>>> import numpy as np
>>> from numpy import linalg as LA
>>> np.set_printoptions(precision=2, suppress=True, linewidth=140, legacy="1.25")
>>> data = np.array([[2, 2, 2, 2], [0, 2, 0, 2], [2, 2, 2, 2], [0, 2, 0, 2]])
>>> # rows 0 and 2 are equal
>>> print(data.sum(axis=1))
[8 4 8 4]
>>> data.shape
(4, 4)
>>> print(LA.matrix_rank(data))
2
>>> data - data[0]
array([[ 0,  0,  0,  0],
       [-2,  0, -2,  0],
       [ 0,  0,  0,  0],
       [-2,  0, -2,  0]])
>>> np.unravel_index(np.abs(data).argmax(), data.shape)
(0, 0)
>>> print(np.abs(data).max())
2
>>> A = np.load("block11.npy")
>>> A
array([[ 0,  0,  2,  0],
       [ 3,  0,  0,  1],
       [ 1,  0,  0,  0],
       [ 0,  0,  0,  0],
       [ 7, 11,  4, 10],
       [ 0,  0,  0,  0],
       [ 5,  2,  0,  4],
       [ 0,  0,  0,  0],
       [ 1,  0,  0,  0],
       [ 0,  0,  0,  0],
       [ 0,  0,  0,  0],
       [ 1,  0,  0,  0],
       [ 7,  9,  1,  9],
       [ 1,  4,  4,  2],
       [ 0,  0,  1,  0],
       [ 0,  0,  0,  0],
       [ 0,  0,  0,  0],
       [ 0,  0,  0,  0],
       [ 3,  1,  0,  2]])
>>> cen = A - A.mean(axis=0)
>>> V = LA.svd(cen)[2][:1]
>>> Y = cen - cen @ V.T @ V
>>> np.round(LA.norm(Y) / LA.norm(cen), 2)
0.29
>>> print((cen @ V.T).std(axis=0))
[4.81]
>>> np.diag(V.T @ V)
array([0.2 , 0.41, 0.03, 0.37])
>>> Y.std(axis=0)
array([0.85, 0.56, 1.  , 0.26])
>>> LA.norm(Y, axis=1).round(6).argmax()
13
>>> s = 10 * 0.5 ** np.arange(4)
>>> rng = np.random.default_rng(37345)
>>> m1 = rng.normal(size=(19, 4)) * rng.permutation(s)
>>> m1
array([[ -1.  ,  -2.38,   1.81,  -0.63],
       [  1.17,   0.69, -25.84,   4.21],
       [ -2.72,   2.67,   4.15,   1.19],
       [ -0.63,  -1.29,  -7.27,  -7.97],
       [  1.15,   2.1 ,  -0.73,   2.26],
       [  0.03,  -5.84, -13.76,   8.61],
       [ -0.44,  -0.79,  -0.04,  -0.81],
       [ -1.21,   2.57,   3.74,   6.05],
       [  0.8 ,  -0.4 ,  -0.62,  -1.97],
       [ -0.74,   1.78, -22.7 ,  -4.57],
       [  0.81,  -1.81, -13.64,   0.06],
       [ -1.17,  -3.1 ,   1.11,   2.3 ],
       [  0.46,  -1.38,   5.58,   3.28],
       [  2.23,  -0.17,   4.61,  -4.96],
       [  1.12,  -0.23, -12.55,  -4.73],
       [  0.6 ,  -0.5 ,  -3.25,   5.82],
       [ -0.24,   3.62,  11.88,  -2.26],
       [ -2.18,   1.49,  12.11,   2.  ],
       [ -0.93,  -2.67,  -8.62,   3.72]])
>>> Y = np.c_[m1[:, :3] @ np.array([[-1, -3, 2], [3, 0, 1], [0, 2, -3]]), np.array([3, 0, 1, 1, 2, 0, 0, 2, 1, 1, 0, 2, 1, 2, 3, 3, 0, 3, 1])]
>>> Y
array([[ -6.14,   6.63,  -9.82,   3.  ],
       [  0.91, -55.19,  80.55,   0.  ],
       [ 10.74,  16.47, -15.22,   1.  ],
       [ -3.23, -12.63,  19.25,   1.  ],
       [  5.15,  -4.93,   6.61,   2.  ],
       [-17.54, -27.61,  35.49,   0.  ],
       [ -1.94,   1.24,  -1.55,   0.  ],
       [  8.93,  11.09, -11.05,   2.  ],
       [ -1.99,  -3.66,   3.08,   1.  ],
       [  6.09, -43.18,  68.39,   1.  ],
       [ -6.25, -29.7 ,  40.72,   0.  ],
       [ -8.14,   5.72,  -8.76,   2.  ],
       [ -4.6 ,   9.78, -17.2 ,   1.  ],
       [ -2.72,   2.55,  -9.56,   2.  ],
       [ -1.8 , -28.46,  39.67,   3.  ],
       [ -2.12,  -8.31,  10.45,   3.  ],
       [ 11.1 ,  24.48, -32.5 ,   0.  ],
       [  6.66,  30.76, -39.2 ,   3.  ],
       [ -7.07, -14.46,  21.35,   1.  ]])
>>> LA.matrix_rank(Y)
4
